$ python3 -q
>>> import numpy as np
>>> from numpy import linalg as LA
>>> np.set_printoptions(suppress=True, linewidth=140)
>>> def rnd(a):
...     return np.round(a, 2) + 0
... 
>>> F = np.loadtxt("dump.csv", delimiter=",")
>>> rnd(F)
array([[ 0.42,  0.89,  0.16],
       [-0.91,  0.42,  0.  ],
       [ 0.07,  0.15, -0.99]])
>>> proj = np.triu(np.array([[1, 0, 0], [0, 2, 0], [0, 3, 0]]), 1) + np.eye(3)
>>> A2 = proj @ F @ LA.inv(proj)
>>> rnd(np.trace(A2)), rnd(np.trace(F))
(np.float64(-0.14), np.float64(-0.14))
>>> proj @ F - F @ proj
array([[0., 0., 0.],
       [0., 0., 0.],
       [0., 0., 0.]])
>>> rnd(np.poly(A2))
array([1.  , 0.14, 0.14, 1.  ])
>>> q, r_ = LA.qr(F)
>>> rnd(q @ r_)
array([[ 0.42,  0.89,  0.16],
       [-0.91,  0.42,  0.  ],
       [ 0.07,  0.15, -0.99]])
>>> np.trace(q @ q.T)
np.float64(3.0)
>>> rnd(np.abs(np.diag(r_)))
array([1., 1., 1.])
>>> rnd(abs(r_[0, 0])), rnd(LA.norm(F[:, 0]))
(np.float64(1.0), np.float64(1.0))
>>> K = np.array([[13.08, -3.06, -12.02, 7.09, -12.92, 3.05, 5.06],
...     [8.04, 15.92, -18.05, 3.95, -8.07, 7.98, -0.02],
...     [-12.96, -24.02, 25.9, -14.04, 1.99, -12.08, 2.03],
...     [16.0, -1.05, -4.92, 23.9, 3.96, 10.04, 4.95],
...     [-25.06, 22.95, 16.9, -32.97, -7.0, 8.99, -1.03]])
>>> A2 = K / np.sqrt((K ** 2).mean(axis=1, keepdims=True))
>>> LA.matrix_rank(A2) == LA.matrix_rank(K)
np.True_
>>> rnd(A2[0])
array([ 1.44, -0.34, -1.32,  0.78, -1.42,  0.34,  0.56])
>>> LA.matrix_rank(K - K.mean(axis=1, keepdims=True))
np.int64(5)
>>> rnd(LA.norm(A2, axis=1))
array([2.65, 2.65, 2.65, 2.65, 2.65])
>>> np.argsort(-LA.norm(K, axis=0).round(6), kind="stable")[:3]
array([3, 2, 1])
>>> rnd(LA.norm(K, 2) / LA.norm(K))
np.float64(0.79)
>>> r0 = np.array([1, -1])
>>> rnd(np.polyval(r0, K[1]))
array([  7.04,  14.92, -19.05,   2.95,  -9.07,   6.98,  -1.02])
>>> rnd(np.cross(K[1, :3], K[3, :3]))
array([ -97.28, -249.24, -263.16])
>>> left, sig, Vh = LA.svd(K)
>>> rnd(sig)
array([64.92, 45.41, 17.84, 13.74,  0.04])
>>> A2 = left[:, :4] @ np.diag(sig[:4]) @ Vh[:4]
>>> rnd(LA.norm(K - A2, 2)), rnd(sig[4])
(np.float64(0.04), np.float64(0.04))
>>> rnd(A2)
array([[ 13.09,  -3.06, -12.02,   7.08, -12.92,   3.05,   5.05],
       [  8.02,  15.92, -18.05,   3.97,  -8.08,   7.97,   0.  ],
       [-12.97, -24.02,  25.9 , -14.03,   1.99, -12.08,   2.04],
       [ 16.  ,  -1.05,  -4.92,  23.9 ,   3.96,  10.04,   4.95],
       [-25.06,  22.95,  16.9 , -32.97,  -7.  ,   8.99,  -1.03]])
>>> LA.matrix_rank(A2)
np.int64(4)
>>> LA.matrix_rank(K, rtol=0.05)
np.int64(4)
>>> rnd(np.abs(K - A2).max())
np.float64(0.02)
